>>> import numpy as np
>>> import numpy.linalg as la
>>> np.set_printoptions(precision=3, suppress=True, linewidth=120)
>>> def rnd(a):
...     return np.round(a, 3) + 0
... 
>>> A = np.load("layer4.npy")
>>> A
array([[ 3,  1,  2,  1,  5,  1],
       [ 1,  3,  1,  3, 15,  3],
       [ 1,  3,  0,  1, 15,  0],
       [ 0,  1,  1,  2,  5,  2],
       [ 1,  3,  0,  0, 15,  2],
       [ 1,  1,  2,  3,  5,  3],
       [ 0,  1,  1,  1,  5,  1]])
>>> f, g = A[5], A[3]
>>> f @ g
np.int64(40)
>>> p = (f @ g) / (f @ f) * f
>>> la.matrix_rank(np.outer(f, g))
np.int64(1)
>>> rnd(p)
array([0.816, 0.816, 1.633, 2.449, 4.082, 2.449])
>>> rnd(la.norm(A, 1)), rnd(la.norm(A, np.inf))
(np.float64(65.0), np.float64(26.0))
>>> rnd(la.norm(A, "nuc"))
np.float64(39.533)
>>> rnd(la.norm(A[2] - A[1]))
np.float64(3.742)
>>> rnd(la.norm(A, 2))
np.float64(29.027)
>>> np.argsort(-la.norm(A, axis=0).round(6), kind="stable")[:3]
array([4, 1, 5])
>>> la.matrix_rank(A, rtol=0.1)
np.int64(2)
>>> Uu, sv, VT = la.svd(A)
>>> np.argmax(sv[:-1] / (sv[1:] + 1e-6)) + 1
np.int64(5)
>>> rnd(sv)
array([29.027,  5.419,  2.877,  1.537,  0.674,  0.   ])
>>> Y = Uu[:, :5] @ np.diag(sv[:5]) @ VT[:5]
>>> la.matrix_rank(A, rtol=0.05)
np.int64(4)
>>> rnd(Y)
array([[ 3.,  1.,  2.,  1.,  5.,  1.],
       [ 1.,  3.,  1.,  3., 15.,  3.],
       [ 1.,  3.,  0.,  1., 15.,  0.],
       [ 0.,  1.,  1.,  2.,  5.,  2.],
       [ 1.,  3.,  0.,  0., 15.,  2.],
       [ 1.,  1.,  2.,  3.,  5.,  3.],
       [ 0.,  1.,  1.,  1.,  5.,  1.]])
>>> rnd(la.norm(A - Y) / la.norm(A))
np.float64(0.0)
>>> rnd(la.norm(A - Y, 2)), rnd(sv[5])
(np.float64(0.0), np.float64(0.0))
>>> X = np.load("m.npy")
>>> X
array([[ 2,  1, -1,  3, -2,  9, -7, -1, -6,  5],
       [-7,  0,  0, -4, -2,  6,  6, -7, -8, -7],
       [-2, -2,  5, -8, -1, -4, -9, -4, -5,  5],
       [-7, -8, -6,  5,  7,  7, -1, -3,  8, -5],
       [-2,  7, -3,  4, -2, -4, -3, -7,  6,  2],
       [ 0, -1,  3, -7, -9,  7, -9, -8,  7, -1],
       [-6,  3,  4,  5, -7,  4, -3,  4,  3,  6],
       [-9,  5,  4, -8,  3,  1,  0,  9, -1, -3],
       [-7,  1,  8,  2,  3,  2, -7,  8, -6, -8],
       [ 4, -8,  9, -2, -4,  6,  9,  0,  5,  9]])
>>> x = np.array([0, 2, 2, 0, 2, 0, 0, 0, 3, 0])
>>> X * x
array([[  0,   2,  -2,   0,  -4,   0,   0,   0, -18,   0],
       [  0,   0,   0,   0,  -4,   0,   0,   0, -24,   0],
       [  0,  -4,  10,   0,  -2,   0,   0,   0, -15,   0],
       [  0, -16, -12,   0,  14,   0,   0,   0,  24,   0],
       [  0,  14,  -6,   0,  -4,   0,   0,   0,  18,   0],
       [  0,  -2,   6,   0, -18,   0,   0,   0,  21,   0],
       [  0,   6,   8,   0, -14,   0,   0,   0,   9,   0],
       [  0,  10,   8,   0,   6,   0,   0,   0,  -3,   0],
       [  0,   2,  16,   0,   6,   0,   0,   0, -18,   0],
       [  0, -16,  18,   0,  -8,   0,   0,   0,  15,   0]])
>>> X @ x
array([-22, -28, -11,  10,  22,   7,   9,  21,   6,   9])
>>> X @ np.ones(10)
array([  3., -23., -25.,  -3.,  -2., -18.,  13.,   1.,  -4.,  28.])
>>> (X @ x).argmax()
np.int64(4)
>>> X.reshape(-1, 2)
array([[ 2,  1],
       [-1,  3],
       [-2,  9],
       [-7, -1],
       [-6,  5],
       [-7,  0],
       [ 0, -4],
       [-2,  6],
       [ 6, -7],
       [-8, -7],
       [-2, -2],
       [ 5, -8],
       [-1, -4],
       [-9, -4],
       [-5,  5],
       [-7, -8],
       [-6,  5],
       [ 7,  7],
       [-1, -3],
       [ 8, -5],
       [-2,  7],
       [-3,  4],
       [-2, -4],
       [-3, -7],
       [ 6,  2],
       [ 0, -1],
       [ 3, -7],
       [-9,  7],
       [-9, -8],
       [ 7, -1],
       [-6,  3],
       [ 4,  5],
       [-7,  4],
       [-3,  4],
       [ 3,  6],
       [-9,  5],
       [ 4, -8],
       [ 3,  1],
       [ 0,  9],
       [-1, -3],
       [-7,  1],
       [ 8,  2],
       [ 3,  2],
       [-7,  8],
       [-6, -8],
       [ 4, -8],
       [ 9, -2],
       [-4,  6],
       [ 9,  0],
       [ 5,  9]])
>>> X.ravel(order="F")
array([ 2, -7, -2, -7, -2,  0, -6, -9, -7,  4,  1,  0, -2, -8,  7, -1,  3,  5,  1, -8, -1,  0,  5, -6, -3,  3,  4,  4,
        8,  9,  3, -4, -8,  5,  4, -7,  5, -8,  2, -2, -2, -2, -1,  7, -2, -9, -7,  3,  3, -4,  9,  6, -4,  7, -4,  7,
        4,  1,  2,  6, -7,  6, -9, -1, -3, -9, -3,  0, -7,  9, -1, -7, -4, -3, -7, -8,  4,  9,  8,  0, -6, -8, -5,  8,
        6,  7,  3, -1, -6,  5,  5, -7,  5, -5,  2, -1,  6, -3, -8,  9])
>>> X.reshape(2, -1)
array([[ 2,  1, -1,  3, -2,  9, -7, -1, -6,  5, -7,  0,  0, -4, -2,  6,  6, -7, -8, -7, -2, -2,  5, -8, -1, -4, -9,
        -4, -5,  5, -7, -8, -6,  5,  7,  7, -1, -3,  8, -5, -2,  7, -3,  4, -2, -4, -3, -7,  6,  2],
       [ 0, -1,  3, -7, -9,  7, -9, -8,  7, -1, -6,  3,  4,  5, -7,  4, -3,  4,  3,  6, -9,  5,  4, -8,  3,  1,  0,
         9, -1, -3, -7,  1,  8,  2,  3,  2, -7,  8, -6, -8,  4, -8,  9, -2, -4,  6,  9,  0,  5,  9]])
>>> t3 = X.reshape(10, 2, -1)
>>> t3[:, 0]
array([[ 2,  1, -1,  3, -2],
       [-7,  0,  0, -4, -2],
       [-2, -2,  5, -8, -1],
       [-7, -8, -6,  5,  7],
       [-2,  7, -3,  4, -2],
       [ 0, -1,  3, -7, -9],
       [-6,  3,  4,  5, -7],
       [-9,  5,  4, -8,  3],
       [-7,  1,  8,  2,  3],
       [ 4, -8,  9, -2, -4]])
>>> t3.transpose(1, 0, 2)
array([[[ 2,  1, -1,  3, -2],
        [-7,  0,  0, -4, -2],
        [-2, -2,  5, -8, -1],
        [-7, -8, -6,  5,  7],
        [-2,  7, -3,  4, -2],
        [ 0, -1,  3, -7, -9],
        [-6,  3,  4,  5, -7],
        [-9,  5,  4, -8,  3],
        [-7,  1,  8,  2,  3],
        [ 4, -8,  9, -2, -4]],

       [[ 9, -7, -1, -6,  5],
        [ 6,  6, -7, -8, -7],
        [-4, -9, -4, -5,  5],
        [ 7, -1, -3,  8, -5],
        [-4, -3, -7,  6,  2],
        [ 7, -9, -8,  7, -1],
        [ 4, -3,  4,  3,  6],
        [ 1,  0,  9, -1, -3],
        [ 2, -7,  8, -6, -8],
        [ 6,  9,  0,  5,  9]]])
>>> np.einsum("ihd,jhd->hij", t3, t3).shape
(2, 10, 10)
>>> ang = np.radians(90)
>>> R = np.eye(10)
>>> R[1, 1] = R[6, 6] = np.cos(ang)
>>> R[1, 6], R[6, 1] = -np.sin(ang), np.sin(ang)
>>> rnd(R)
array([[ 1.,  0.,  0.,  0.,  0.,  0.,  0.,  0.,  0.,  0.],
       [ 0.,  0.,  0.,  0.,  0.,  0., -1.,  0.,  0.,  0.],
       [ 0.,  0.,  1.,  0.,  0.,  0.,  0.,  0.,  0.,  0.],
       [ 0.,  0.,  0.,  1.,  0.,  0.,  0.,  0.,  0.,  0.],
       [ 0.,  0.,  0.,  0.,  1.,  0.,  0.,  0.,  0.,  0.],
       [ 0.,  0.,  0.,  0.,  0.,  1.,  0.,  0.,  0.,  0.],
       [ 0.,  1.,  0.,  0.,  0.,  0.,  0.,  0.,  0.,  0.],
       [ 0.,  0.,  0.,  0.,  0.,  0.,  0.,  1.,  0.,  0.],
       [ 0.,  0.,  0.,  0.,  0.,  0.,  0.,  0.,  1.,  0.],
       [ 0.,  0.,  0.,  0.,  0.,  0.,  0.,  0.,  0.,  1.]])
>>> Y = X @ R.T
>>> np.abs(Y - X).max(axis=0)
array([ 0., 11.,  0.,  0.,  0.,  0., 17.,  0.,  0.,  0.])
>>> rnd(Y)
array([[ 2.,  7., -1.,  3., -2.,  9.,  1., -1., -6.,  5.],
       [-7., -6.,  0., -4., -2.,  6.,  0., -7., -8., -7.],
       [-2.,  9.,  5., -8., -1., -4., -2., -4., -5.,  5.],
       [-7.,  1., -6.,  5.,  7.,  7., -8., -3.,  8., -5.],
       [-2.,  3., -3.,  4., -2., -4.,  7., -7.,  6.,  2.],
       [ 0.,  9.,  3., -7., -9.,  7., -1., -8.,  7., -1.],
       [-6.,  3.,  4.,  5., -7.,  4.,  3.,  4.,  3.,  6.],
       [-9.,  0.,  4., -8.,  3.,  1.,  5.,  9., -1., -3.],
       [-7.,  7.,  8.,  2.,  3.,  2.,  1.,  8., -6., -8.],
       [ 4., -9.,  9., -2., -4.,  6., -8.,  0.,  5.,  9.]])
>>> X @ X
array([[  95, -115,  -27,  -95,  -53,  109,   31, -157,  101,   24],
       [  73,   36,  -76,   -7, -123,  -82,  -20, -118,   78,   33],
       [ 203,  -43,   19,  -87,    1, -150,  111,  -53,  -63,  114],
       [ -38,   37,  -50,  108,   36,  -52, -132,    0,  194, -133],
       [ -24,  -92,  -17,   79,   71,   49,  106,  -28,  -65, -121],
       [ 141,  -72,   84, -105,  -31,  -18,  -93,  -29, -134,  -63],
       [ -77, -141,  111, -146,   33,   73,   46,   19,   17,  -74],
       [ -97,  135,   72, -182,  -31, -139,   27,   26,  -63,  -61],
       [ -77,   57,  -84, -176,   81, -153,  -55,  -79,    9,  -98],
       [  15,  -72,  240,  -59, -145,   96, -178,   78,   39,  212]])
>>> np.trace(X)
np.int64(26)
>>> (X - X.T) / 2
array([[ 0. ,  4. ,  0.5,  5. ,  0. ,  4.5, -0.5,  4. ,  0.5,  0.5],
       [-4. ,  0. ,  1. ,  2. , -4.5,  3.5,  1.5, -6. , -4.5,  0.5],
       [-0.5, -1. ,  0. , -1. ,  1. , -3.5, -6.5, -4. , -6.5, -2. ],
       [-5. , -2. ,  1. ,  0. ,  1.5,  7. , -3. ,  2.5,  3. , -1.5],
       [ 0. ,  4.5, -1. , -1.5,  0. ,  2.5,  2. , -5. ,  1.5,  3. ],
       [-4.5, -3.5,  3.5, -7. , -2.5,  0. , -6.5, -4.5,  2.5, -3.5],
       [ 0.5, -1.5,  6.5,  3. , -2. ,  6.5,  0. ,  2. ,  5. , -1.5],
       [-4. ,  6. ,  4. , -2.5,  5. ,  4.5, -2. ,  0. , -4.5, -1.5],
       [-0.5,  4.5,  6.5, -3. , -1.5, -2.5, -5. ,  4.5,  0. , -6.5],
       [-0.5, -0.5,  2. ,  1.5, -3. ,  3.5,  1.5,  1.5,  6.5,  0. ]])
>>> la.matrix_power(X, 2)
array([[  95, -115,  -27,  -95,  -53,  109,   31, -157,  101,   24],
       [  73,   36,  -76,   -7, -123,  -82,  -20, -118,   78,   33],
       [ 203,  -43,   19,  -87,    1, -150,  111,  -53,  -63,  114],
       [ -38,   37,  -50,  108,   36,  -52, -132,    0,  194, -133],
       [ -24,  -92,  -17,   79,   71,   49,  106,  -28,  -65, -121],
       [ 141,  -72,   84, -105,  -31,  -18,  -93,  -29, -134,  -63],
       [ -77, -141,  111, -146,   33,   73,   46,   19,   17,  -74],
       [ -97,  135,   72, -182,  -31, -139,   27,   26,  -63,  -61],
       [ -77,   57,  -84, -176,   81, -153,  -55,  -79,    9,  -98],
       [  15,  -72,  240,  -59, -145,   96, -178,   78,   39,  212]])
>>> np.allclose(X @ X.T, X.T @ X)
False
>>> (X + X.T) / 2
array([[ 2. , -3. , -1.5, -2. , -2. ,  4.5, -6.5, -5. , -6.5,  4.5],
       [-3. ,  0. , -1. , -6. ,  2.5,  2.5,  4.5, -1. , -3.5, -7.5],
       [-1.5, -1. ,  5. , -7. , -2. , -0.5, -2.5,  0. ,  1.5,  7. ],
       [-2. , -6. , -7. ,  5. ,  5.5,  0. ,  2. , -5.5,  5. , -3.5],
       [-2. ,  2.5, -2. ,  5.5, -2. , -6.5, -5. , -2. ,  4.5, -1. ],
       [ 4.5,  2.5, -0.5,  0. , -6.5,  7. , -2.5, -3.5,  4.5,  2.5],
       [-6.5,  4.5, -2.5,  2. , -5. , -2.5, -3. ,  2. , -2. ,  7.5],
       [-5. , -1. ,  0. , -5.5, -2. , -3.5,  2. ,  9. ,  3.5, -1.5],
       [-6.5, -3.5,  1.5,  5. ,  4.5,  4.5, -2. ,  3.5, -6. , -1.5],
       [ 4.5, -7.5,  7. , -3.5, -1. ,  2.5,  7.5, -1.5, -1.5,  9. ]])
>>> rnd(np.sort(np.abs(la.eigvals(X))))
array([ 9.223,  9.451,  9.451, 14.11 , 14.11 , 14.862, 17.439, 17.439, 17.877, 21.099])
